$ python3 -q
>>> import numpy as np
>>> from numpy import linalg as LA
>>> np.set_printoptions(precision=2, suppress=True, linewidth=160)
>>> rnd = lambda a: np.round(a, 2) + 0
>>> E = np.load("case1.npy")
>>> print(E)
[[-5 -5  0]
 [ 7  7  0]
 [-7 -7  0]
 [-1 -1  0]]
>>> left, s, Vh = LA.svd(E)
>>> print(rnd(s))
[15.75  0.    0.  ]
>>> M2 = left[:, :1] @ np.diag(s[:1]) @ Vh[:1]
>>> print(rnd(LA.norm(E - M2) / LA.norm(E)))
0.0
>>> print(rnd(M2))
[[-5. -5.  0.]
 [ 7.  7.  0.]
 [-7. -7.  0.]
 [-1. -1.  0.]]
>>> print(rnd(LA.norm(E - M2, 2)), rnd(s[1]))
0.0 0.0
>>> u, r1 = E[0], E[3]
>>> print(u @ u)
50
>>> pr = (u @ r1) / (u @ u) * u
>>> print(rnd(LA.norm(u + r1) ** 2 + LA.norm(u - r1) ** 2))
104.0
>>> print((r1 - pr) @ u)
0.0
>>> print(r1 - pr)
[0. 0. 0.]
>>> u = np.array([0, 0, 1])
>>> print(np.cross(E[3, :3], E[1, :3]))
[0 0 0]
>>> print(np.correlate(E[3], E[1], "full"))
[  0  -7 -14  -7   0]
>>> print(np.convolve(E[3], u))
[ 0  0 -1 -1  0]
>>> print(np.array([np.convolve(row, u, "same") for row in E]))
[[ 0 -5 -5]
 [ 0  7  7]
 [ 0 -7 -7]
 [ 0 -1 -1]]
>>> rk = LA.matrix_rank(E)
>>> print(rk)
1
>>> ns = LA.svd(E)[2][rk:].T
>>> print(LA.matrix_rank(E.T @ E), LA.matrix_rank(E @ E.T))
1 1
>>> print(rnd(E @ ns))
[[0. 0.]
 [0. 0.]
 [0. 0.]
 [0. 0.]]
>>> print(np.allclose(E @ ns, 0))
True
>>> print([int(LA.matrix_rank(np.delete(E, i, axis=0))) for i in range(4)])
[1, 1, 1, 1]
>>> M2 = np.array([[-5, 1, -3], [3, 4, -4]])
>>> cent = np.kron(M2, E)
>>> print(cent)
[[ 25  25   0  -5  -5   0  15  15   0]
 [-35 -35   0   7   7   0 -21 -21   0]
 [ 35  35   0  -7  -7   0  21  21   0]
 [  5   5   0  -1  -1   0   3   3   0]
 [-15 -15   0 -20 -20   0  20  20   0]
 [ 21  21   0  28  28   0 -28 -28   0]
 [-21 -21   0 -28 -28   0  28  28   0]
 [ -3  -3   0  -4  -4   0   4   4   0]]
>>> print(rnd(LA.norm(cent, 2)), rnd(LA.norm(M2, 2) * LA.norm(E, 2)))
101.04 101.04
>>> mat = np.load("out16.npy")
>>> print(rnd(mat))
[[-0.47  1.04 -0.04]
 [ 1.04  1.41  0.56]
 [-0.04  0.56  0.06]]
>>> M2 = np.array([[-3, -1], [-2, -3], [1, 2]])
>>> print(rnd(M2.T @ mat.T))
[[-0.71 -5.38 -0.95]
 [-2.72 -4.16 -1.52]]
>>> print(rnd(np.einsum("ij->j", mat)))
[0.53 3.01 0.58]
>>> M2 @ mat
Traceback (most recent call last):
  File "<python-input-39>", line 1, in <module>
    M2 @ mat
    ~~~^~~~~
ValueError: matmul: Input operand 1 has a mismatch in its core dimension 0, with gufunc signature (n?,k),(k,m?)->(n?,m?) (size 3 is different from 2)
>>> print(rnd(np.einsum("ij,ij->i", mat, mat)))
[1.3  3.38 0.32]
>>> print(rnd(np.einsum("ik,kj->ji", mat, M2)))
[[-0.71 -5.38 -0.95]
 [-2.72 -4.16 -1.52]]
>>> print(rnd(np.einsum("ii->", mat)))
1.0
>>> print(rnd(np.poly(mat)))
[ 1. -1. -2.  0.]
>>> print(rnd(LA.eigvals(mat).sum().real))
1.0
>>> print(rnd(LA.det(2 * mat)), rnd(LA.det(mat)))
0.0 0.0
>>> print(rnd(np.kron(np.eye(2, dtype=int), mat)))
[[-0.47  1.04 -0.04  0.    0.    0.  ]
 [ 1.04  1.41  0.56  0.    0.    0.  ]
 [-0.04  0.56  0.06  0.    0.    0.  ]
 [ 0.    0.    0.   -0.47  1.04 -0.04]
 [ 0.    0.    0.    1.04  1.41  0.56]
 [ 0.    0.    0.   -0.04  0.56  0.06]]
>>> print(rnd(LA.eigvals(mat)))
[ 2. -1.  0.]
>>> left, s, Vh = LA.svd(mat)
>>> vecs = Vh[:(s > 1e-8).sum()]
>>> rng = np.random.default_rng(192)
>>> x0 = mat[1] + -1 * mat[0] + rng.integers(2) * np.eye(3)[1]
>>> print(rnd(x0))
[1.51 1.37 0.6 ]
>>> print(rnd(vecs.T @ vecs))
[[ 0.88 -0.04  0.32]
 [-0.04  0.99  0.11]
 [ 0.32  0.11  0.13]]
>>> print(rnd(LA.norm(x0 - vecs.T @ vecs @ x0)))
0.12
>>> P = np.triu(np.array([[2, 1, 2], [2, 0, 2], [0, 1, 1]]), 1) + np.eye(3)
>>> M2 = P @ mat @ LA.inv(P)
>>> print(LA.matrix_rank(M2))
2
>>> print(rnd(np.trace(M2)), rnd(np.trace(mat)))
1.0 1.0
>>> print(rnd(LA.det(M2)))
0.0
>>> F = np.load("block14.npy")
>>> print(F)
[[ 6  4  5]
 [-5 -7 -6]
 [ 7  5  6]]
>>> # rows and columns are dependent
>>> left, s, Vh = LA.svd(F)
>>> vecs = Vh[:(s > 1e-8).sum()]
>>> x0 = F[1] + -1 * F[0] + rng.integers(2) * np.eye(3)[2]
>>> print(x0)
[-11. -11. -10.]
>>> print(LA.matrix_rank(np.vstack([F, x0])))
3
>>> print(rnd(vecs.T @ vecs))
[[ 0.83 -0.17  0.33]
 [-0.17  0.83  0.33]
 [ 0.33  0.33  0.33]]
>>> print(rnd(np.diag(vecs.T @ vecs)))
[0.83 0.83 0.33]
>>> print(rnd(LA.norm(x0 - vecs.T @ vecs @ x0)))
0.82
>>> print(rnd(LA.det(F)))
0.0
>>> print((F + F.T) / 2)
[[ 6.  -0.5  6. ]
 [-0.5 -7.  -0.5]
 [ 6.  -0.5  6. ]]
>>> LA.determinant(F)
Traceback (most recent call last):
  File "<python-input-73>", line 1, in <module>
    LA.determinant(F)
    ^^^^^^^^^^^^^^
AttributeError: module 'numpy.linalg' has no attribute 'determinant'
>>> print(np.trace(F))
5
>>> print(F @ F)
[[ 51  21  36]
 [-37  -1 -19]
 [ 59  23  41]]
>>> print((F - F.T) / 2)
[[ 0.   4.5 -1. ]
 [-4.5  0.  -5.5]
 [ 1.   5.5  0. ]]
>>> print(np.allclose(F, F.T))
False
>>> print(rnd(np.sort(np.abs(LA.eigvals(F)))))
[0.   3.76 8.76]
>>> F.inv()
Traceback (most recent call last):
  File "<python-input-79>", line 1, in <module>
    F.inv()
    ^^^^^
AttributeError: 'numpy.ndarray' object has no attribute 'inv'
>>> rk = LA.matrix_rank(F)
>>> print(rk)
2
>>> ns = LA.svd(F)[2][rk:].T
>>> print([int(LA.matrix_rank(F[:, :j + 1])) for j in range(3)])
[1, 2, 2]
>>> print([int(LA.matrix_rank(np.delete(F, i, axis=0))) for i in range(3)])
[2, 2, 2]
>>> print(rnd(F @ ns))
[[0.]
 [0.]
 [0.]]
>>> A = np.array([[4.0, 0.0], [0.0, 3.0]])
>>> print(np.flatnonzero(LA.matrix_power((A != 0) + (A.T != 0) + np.eye(2), 2)[1]))
[1]
>>> print(rnd(LA.det(A)))
12.0
>>> print(rnd(np.sort(LA.eigvals(A).real)))
[3. 4.]
>>> print(rnd(LA.matrix_power(A - np.diag(np.diag(A)), 2)))
[[0. 0.]
 [0. 0.]]
>>> print([int(LA.matrix_rank(LA.matrix_power(A, p))) for p in range(1, 3)])
[2, 2]
>>> print(rnd(np.sort(LA.eigvals(A))))
[3. 4.]
>>> print(np.prod(np.diag(A)), rnd(LA.det(A)))
12.0 12.0
>>> X = np.array([[0.04, 1.06, 0.98, -0.98], [0.02, 0.99, 0.97, -0.99]])
>>> print(X)
[[ 0.04  1.06  0.98 -0.98]
 [ 0.02  0.99  0.97 -0.99]]
>>> print(LA.cond(X) > 100)
False
>>> print(LA.matrix_rank(X, rtol=0.1))
1
>>> M2 = X + rng.integers(-2, 3, (2, 1)) @ rng.integers(-2, 3, (1, 4))
>>> print(rnd(M2))
[[ 0.04  5.06  0.98  3.02]
 [ 0.02 -1.01  0.97 -2.99]]
>>> print(rnd(LA.svd(M2 - X, compute_uv=False)))
[6.32 0.  ]
>>> print(LA.matrix_rank(M2 - X, tol=1e-8))
1
>>> M2 = np.array([[-5, 5, 4], [-1, 5, 5], [-5, 2, 1], [-1, 1, 4]])
>>> print(rnd(np.einsum("ij,ij->i", X, X)))
[3.05 2.9 ]
>>> print(rnd(np.einsum("ik,kj->ji", X, M2)))
[[-5.18 -4.95]
 [ 6.48  6.  ]
 [ 2.52  2.04]]
>>> print(rnd(np.einsum("ik,kj->ij", X, M2)))
[[-5.18  6.48  2.52]
 [-4.95  6.    2.04]]
>>> W0 = np.load("test15.npy")
>>> print(W0)
[[  0.1   -0.48 -22.26]
 [ -1.14  -6.27  47.73]
 [  0.75  -3.76  24.83]
 [  0.09  -2.11   2.48]
 [  0.08  -4.36  32.86]
 [  0.41   4.47  -3.84]
 [ -0.45  -3.23  28.9 ]
 [  0.3   -1.68 -18.18]
 [  0.55   0.34  -8.81]
 [ -0.05   1.8  -19.91]
 [ -0.04   0.54   7.8 ]
 [ -0.7    1.18  17.75]
 [ -1.     0.06  16.71]
 [  1.21   1.04   7.55]
 [  0.74   2.26 -18.81]
 [  0.36  -4.82 -12.25]
 [  0.08   2.46 -16.87]
 [ -0.12  -6.27  -4.14]
 [ -0.6    4.23 -29.74]
 [  1.06   2.2  -11.14]
 [  0.75   2.92  30.79]]
>>> # column 2 is much longer than the rest
>>> cen = (W0 - W0.mean(axis=0)) / W0.std(axis=0)
>>> print(rnd(cen.std(axis=0)))
[1. 1. 1.]
>>> b = LA.lstsq(np.delete(cen, 0, axis=1), cen[:, 0])[0]
>>> print(np.abs(b).argmax())
1
>>> P = W0 @ LA.solve(W0.T @ W0, W0.T)
>>> print(rnd(np.trace(P)))
3.0
>>> print(LA.matrix_rank(np.eye(21) - P))
18
>>> print(rnd(np.diag(P)))
[0.08 0.35 0.21 0.03 0.15 0.11 0.1  0.09 0.04 0.05 0.01 0.12 0.15 0.21 0.09 0.23 0.04 0.25 0.22 0.14 0.34]
>>> x0 = np.array([8, -4, 0])
>>> y = W0 @ x0
>>> print(rnd(LA.lstsq(W0, y)[0]))
[ 8. -4.  0.]
>>> print(rnd(LA.pinv(W0) @ W0))
[[1. 0. 0.]
 [0. 1. 0.]
 [0. 0. 1.]]
>>> y = y + 0.1 * rng.normal(size=21)
>>> print(rnd(y))
[  2.89  16.    21.01   9.15  18.08 -14.62   9.31   9.24   3.15  -7.66  -2.34 -10.35  -8.33   5.46  -2.93  22.28  -9.26  24.16 -21.81  -0.36  -5.71]
>>> b, *_ = LA.lstsq(W0, y)
>>> print(rnd(LA.norm(y - W0 @ b)))
0.34
>>> print(rnd(b))
[ 8.03 -4.01  0.  ]
>>> print(b.round())
[ 8. -4. -0.]
>>> cen = W0 - W0.mean(axis=0)
>>> vecs = LA.svd(cen)[2][:1]
>>> M2 = cen - cen @ vecs.T @ vecs
>>> print(rnd(M2.std(axis=0)))
[0.6  2.85 0.2 ]
>>> print(rnd(np.cov(cen @ vecs.T, rowvar=False)))
476.25
>>> C2 = np.cov(W0, rowvar=False)
>>> print(C2.shape)
(3, 3)
>>> print(np.argwhere(np.triu(np.abs(np.corrcoef(W0.T)) > 0.8, 1)))
[]
>>> K = np.array([[1.5, -0.4, 1.7, -1.1],
...     [1.5, 0.3, -2.0, 0.1],
...     [-2.8, -1.1, 1.3, 0.9],
...     [1.9, 0.1, 0.0, 0.1]])
>>> M2 = K / LA.norm(K, axis=1, keepdims=True)
>>> C2 = M2 @ M2.T
>>> print((C2 - 2 * np.eye(4)).round(6).argmax(axis=1))
[3 3 0 1]
>>> print(rnd(C2[0]))
[ 1.   -0.21 -0.29  0.56]
>>> print(rnd(C2))
[[ 1.   -0.21 -0.29  0.56]
 [-0.21  1.   -0.82  0.6 ]
 [-0.29 -0.82  1.   -0.82]
 [ 0.56  0.6  -0.82  1.  ]]
>>> print((np.abs(C2) > 0.9).astype(int))
[[1 0 0 0]
 [0 1 0 0]
 [0 0 1 0]
 [0 0 0 1]]
>>> M2 = np.array([[1, 0], [0, 1]])
>>> cent = np.array([[9, 3, 2], [-6, 2, 5], [-5, 6, -8]])
>>> J = np.kron(M2, cent)
>>> print(J)
[[ 9  3  2  0  0  0]
 [-6  2  5  0  0  0]
 [-5  6 -8  0  0  0]
 [ 0  0  0  9  3  2]
 [ 0  0  0 -6  2  5]
 [ 0  0  0 -5  6 -8]]
>>> u = np.array([6, 2, -6])
>>> print(np.polyval(u, J[1]))
[198  22 154  -6  -6  -6]
>>> print(np.convolve(J[1], u))
[-36   0  70  -2 -30   0   0   0]
>>> print(np.cross(J[1, :3], J[4, :3]))
[0 0 0]
>>> print(np.correlate(J[1], J[4], "full"))
[-30  -2  65  -2 -30   0   0   0   0   0   0]
